$ python -q
>>> import numpy as np
>>> np.set_printoptions(precision=2, suppress=True, linewidth=200, floatmode="fixed")
>>> E = np.diag(np.array([1, -1, 0, -2, 2]))
>>> E
array([[ 1,  0,  0,  0,  0],
       [ 0, -1,  0,  0,  0],
       [ 0,  0,  0,  0,  0],
       [ 0,  0,  0, -2,  0],
       [ 0,  0,  0,  0,  2]])
>>> # 5 blocks once reordered
>>> U, sigma, Vh = np.linalg.svd(E)
>>> sigma
array([2.00, 2.00, 1.00, 1.00, 0.00])
>>> np.argmax(sigma[:-1] / (sigma[1:] + 1e-6)) + 1
np.int64(4)
>>> other = U[:, :4] @ np.diag(sigma[:4]) @ Vh[:4]
>>> print(round(np.linalg.norm(E - other) / np.linalg.norm(E), 2))
0.0
>>> np.linalg.matrix_rank(E, rtol=0.05)
np.int64(4)
>>> other = np.array([[2, 1, 2], [-3, -3, 1]])
>>> basis = np.kron(other, E)
>>> np.linalg.matrix_rank(basis)
np.int64(8)
>>> print(basis.shape)
(10, 15)
>>> C2 = E.T @ E
>>> np.trace(C2), (E ** 2).sum()
(np.int64(10), np.int64(10))
>>> np.allclose(C2, C2.T)
True
>>> print((E @ E.T).shape)
(5, 5)
>>> np.linalg.matrix_rank(C2)
np.int64(4)
>>> print(np.linalg.svd(E, compute_uv=False) ** 2)
[4.00 4.00 1.00 1.00 0.00]
>>> np.diag(C2)
array([1, 1, 0, 4, 4])
>>> np.linalg.eigvalsh(C2)[::-1]
array([4.00, 4.00, 1.00, 1.00, 0.00])
>>> print(E[:, 2] @ E[:, 1])
0
>>> E @ E.T
array([[1, 0, 0, 0, 0],
       [0, 1, 0, 0, 0],
       [0, 0, 0, 0, 0],
       [0, 0, 0, 4, 0],
       [0, 0, 0, 0, 4]])
>>> np.linalg.svd(E, compute_uv=False)
array([2.00, 2.00, 1.00, 1.00, 0.00])
>>> round(np.trace(np.linalg.pinv(E) @ E), 2)
np.float64(4.0)
>>> print(np.abs(np.diag(np.linalg.qr(E)[1])) > 1e-9)
[ True  True False  True  True]
>>> np.unique(E.round(6), axis=0).shape
(5, 5)
>>> feats = np.load("block4.npy")
>>> feats
array([[ 0, -5, -5,  1, -3, -3],
       [ 0,  0,  0, -2, -4,  2],
       [ 0,  0,  0,  0,  3,  0],
       [ 0,  0,  0,  0,  4,  3],
       [ 0,  0,  0,  0,  0,  4],
       [ 0,  0,  0,  0,  0,  0]])
>>> rng = np.random.default_rng(22321)
>>> idx = rng.permutation(6)
>>> idx
array([4, 2, 5, 3, 1, 0])
>>> other = feats[idx][:, idx]
>>> np.allclose(other, feats)
False
>>> np.diag(other)
array([0, 0, 0, 0, 0, 0])
>>> np.trace(other)
np.int64(0)
>>> U, sigma, Vh = np.linalg.svd(feats)
>>> np.argmax(sigma[:-1] / (sigma[1:] + 1e-6)) + 1
np.int64(4)
>>> other = U[:, :4] @ np.diag(sigma[:4]) @ Vh[:4]
>>> print(np.linalg.matrix_rank(feats, rtol=0.05))
4
>>> other.round(2) + 0
array([[ 0.00, -5.00, -5.00,  1.00, -3.00, -3.00],
       [ 0.00,  0.00,  0.00, -2.00, -4.00,  2.00],
       [ 0.00,  0.00,  0.00,  0.00,  3.00,  0.00],
       [ 0.00,  0.00,  0.00,  0.00,  4.00,  3.00],
       [ 0.00,  0.00,  0.00,  0.00,  0.00,  4.00],
       [ 0.00,  0.00,  0.00,  0.00,  0.00,  0.00]])
>>> round(float(np.linalg.norm(feats - other, 2)), 2), round(sigma[4], 2)
(0.0, np.float64(0.0))
>>> np.round(np.linalg.norm(feats - other) / np.linalg.norm(feats), 2)
np.float64(0.0)
>>> A = np.array([[-1, -1, -1, -1, -1],
...     [-1, -2, -2, -2, -2],
...     [-1, -2, -3, -3, -3],
...     [-1, -2, -3, -4, -4],
...     [-1, -2, -3, -4, -5]])
>>> # equal to its transpose
>>> x = np.array([1, 2, 0, 0, 0])
>>> y = A @ x
>>> beta, lr = np.zeros(5), 1 / np.linalg.norm(A, 2) ** 2
>>> for i in range(25):
...     beta -= lr * A.T @ (A @ beta - y)
...     if i % 5 == 0: print(i, round(np.linalg.norm(A @ beta - y), 2))
... 
0 2.43
5 2.28
10 2.13
15 2.0
20 1.88
>>> beta
array([0.38, 0.57, 0.50, 0.35, 0.25])
>>> round(float(np.linalg.det(A[::-1])), 2)
-1.0
>>> np.einsum("ij,ji->", A, A)
np.int64(155)
>>> np.round(np.linalg.det(2 * A), 2), round(float(np.linalg.det(A)), 2)
(np.float64(-32.0), -1.0)
>>> np.poly(A)
array([ 1.00, 15.00, 35.00, 28.00,  9.00,  1.00])
>>> np.linalg.eigvals(A)
array([-12.34,  -1.45,  -0.58,  -0.35,  -0.27])
>>> mat = np.load("mat.npy")
>>> mat
array([[ 6, -6,  0,  0],
       [ 2, -2,  0,  0],
       [ 6, -6,  0,  0]])
>>> # null space of dimension 3
>>> U, sigma, Vh = np.linalg.svd(mat)
>>> vecs = Vh[:(sigma > 1e-8).sum()]
>>> x = mat[2] + 2 * mat[0] + rng.integers(2) * np.eye(4)[0]
>>> x
array([ 18.00, -18.00,   0.00,   0.00])
>>> vecs.T @ vecs
array([[ 0.50, -0.50,  0.00,  0.00],
       [-0.50,  0.50,  0.00,  0.00],
       [ 0.00,  0.00,  0.00,  0.00],
       [ 0.00,  0.00,  0.00,  0.00]])
>>> np.diag(vecs.T @ vecs)
array([0.50, 0.50, 0.00, 0.00])
>>> np.linalg.matrix_rank(np.vstack([mat, x]))
np.int64(1)
>>> u = np.array([-1, 2])
>>> np.cross(mat[0, :3], mat[2, :3])
array([0, 0, 0])
>>> np.correlate(mat[0], mat[2], "full")
array([  0,   0, -36,  72, -36,   0,   0])
>>> np.array([np.convolve(row, u, "same") for row in mat])
array([[ -6,  18, -12,   0],
       [ -2,   6,  -4,   0],
       [ -6,  18, -12,   0]])
>>> np.convolve(mat[0], u)
array([ -6,  18, -12,   0,   0])
>>> np.unique(mat.round(6), axis=0).shape
(2, 4)
>>> w1 = np.array([[3, 4, 3, 5, 2], [3, 3, 1, 2, 3], [3, 4, 2, 2, 2], [2, 0, 5, 5, 1]])
>>> beta = np.array([2, 0, 1, 1, 2])
>>> H = np.maximum(mat @ w1 + beta, 0)
>>> H
array([[ 2,  6, 13, 19,  0],
       [ 2,  2,  5,  7,  0],
       [ 2,  6, 13, 19,  0]])
>>> print((H > 0).astype(int))
[[1 1 1 1 0]
 [1 1 1 1 0]
 [1 1 1 1 0]]
>>> (H > 0).mean(axis=0)
array([1.00, 1.00, 1.00, 1.00, 0.00])
>>> basis = np.array([[1, 2, 1], [0, 0, 1], [0, 2, 2], [0, 0, 1], [0, 2, 2]])
>>> H @ basis
array([[ 2, 30, 53],
       [ 2, 14, 21],
       [ 2, 30, 53]])
>>> X = np.array([[4, 0, 1, 1], [0, 11, 0, 0], [2, 2, 7, 1], [0, 0, 1, 6]])
>>> X
array([[ 4,  0,  1,  1],
       [ 0, 11,  0,  0],
       [ 2,  2,  7,  1],
       [ 0,  0,  1,  6]])
>>> x = np.array([1, 1, 1, 2])
>>> np.sign((X @ x).round(6))
array([1, 1, 1, 1])
>>> X @ (2 * x)
array([14, 22, 26, 26])
>>> (X @ x).argmax()
np.int64(2)
>>> np.abs(X).max()
np.int64(11)
>>> np.diff(X, axis=0)
array([[-4, 11, -1, -1],
       [ 2, -9,  7,  1],
       [-2, -2, -6,  5]])
>>> np.unravel_index(np.abs(X).argmax(), X.shape)
(np.int64(1), np.int64(1))
>>> X.shape
(4, 4)
>>> X.sum(axis=0)
array([ 6, 13,  9,  8])
>>> idx = rng.permutation(4)
>>> idx
array([3, 2, 1, 0])
>>> other = X[idx][:, idx]
>>> print(np.sort(np.abs(np.linalg.eigvals(other))))
[ 3.61  5.23  8.16 11.00]
>>> np.trace(other)
np.int64(28)
>>> arr = rng.normal(size=(26, 4)) + 5 * np.array([4, -5, 5, 1])
>>> arr
array([[ 18.99, -24.78,  24.87,   3.83],
       [ 20.59, -24.94,  25.38,   4.60],
       [ 18.96, -24.55,  26.47,   4.38],
       [ 19.55, -24.60,  25.26,   4.71],
       [ 21.34, -22.94,  23.88,   5.01],
       [ 21.89, -23.31,  24.69,   4.55],
       [ 20.82, -26.80,  24.56,   5.33],
       [ 19.64, -25.86,  25.13,   5.41],
       [ 19.89, -23.02,  25.19,   6.33],
       [ 18.28, -23.42,  26.11,   6.27],
       [ 20.39, -25.77,  25.88,   3.55],
       [ 19.58, -24.23,  23.24,   6.87],
       [ 19.34, -25.69,  25.93,   4.81],
       [ 20.78, -23.31,  25.15,   4.70],
       [ 20.94, -25.04,  26.93,   6.14],
       [ 19.11, -24.36,  24.25,   4.31],
       [ 20.80, -25.31,  26.40,   5.91],
       [ 20.73, -25.70,  23.96,   5.64],
       [ 20.50, -24.99,  25.54,   5.52],
       [ 21.49, -21.58,  24.58,   5.65],
       [ 20.41, -25.78,  24.68,   5.31],
       [ 20.31, -25.47,  27.40,   5.41],
       [ 18.92, -25.67,  25.72,   6.18],
       [ 22.03, -24.54,  25.32,   5.99],
       [ 19.69, -24.31,  25.25,   4.70],
       [ 21.26, -22.76,  25.84,   1.92]])
>>> C2 = np.cov(arr, rowvar=False)
>>> np.linalg.eigvalsh(C2)[::-1]
array([1.73, 1.12, 0.85, 0.76])
>>> C2.shape
(4, 4)
>>> arr.std(axis=0)
array([0.97, 1.20, 0.94, 1.02])
>>> print(np.argsort(-arr.std(axis=0).round(6), kind="stable"))
[1 3 0 2]
>>> np.median(arr, axis=0)
array([ 20.40, -24.69,  25.26,   5.32])
>>> np.round(np.corrcoef(arr[:, 2], arr[:, 1])[0, 1], 2)
np.float64(-0.2)
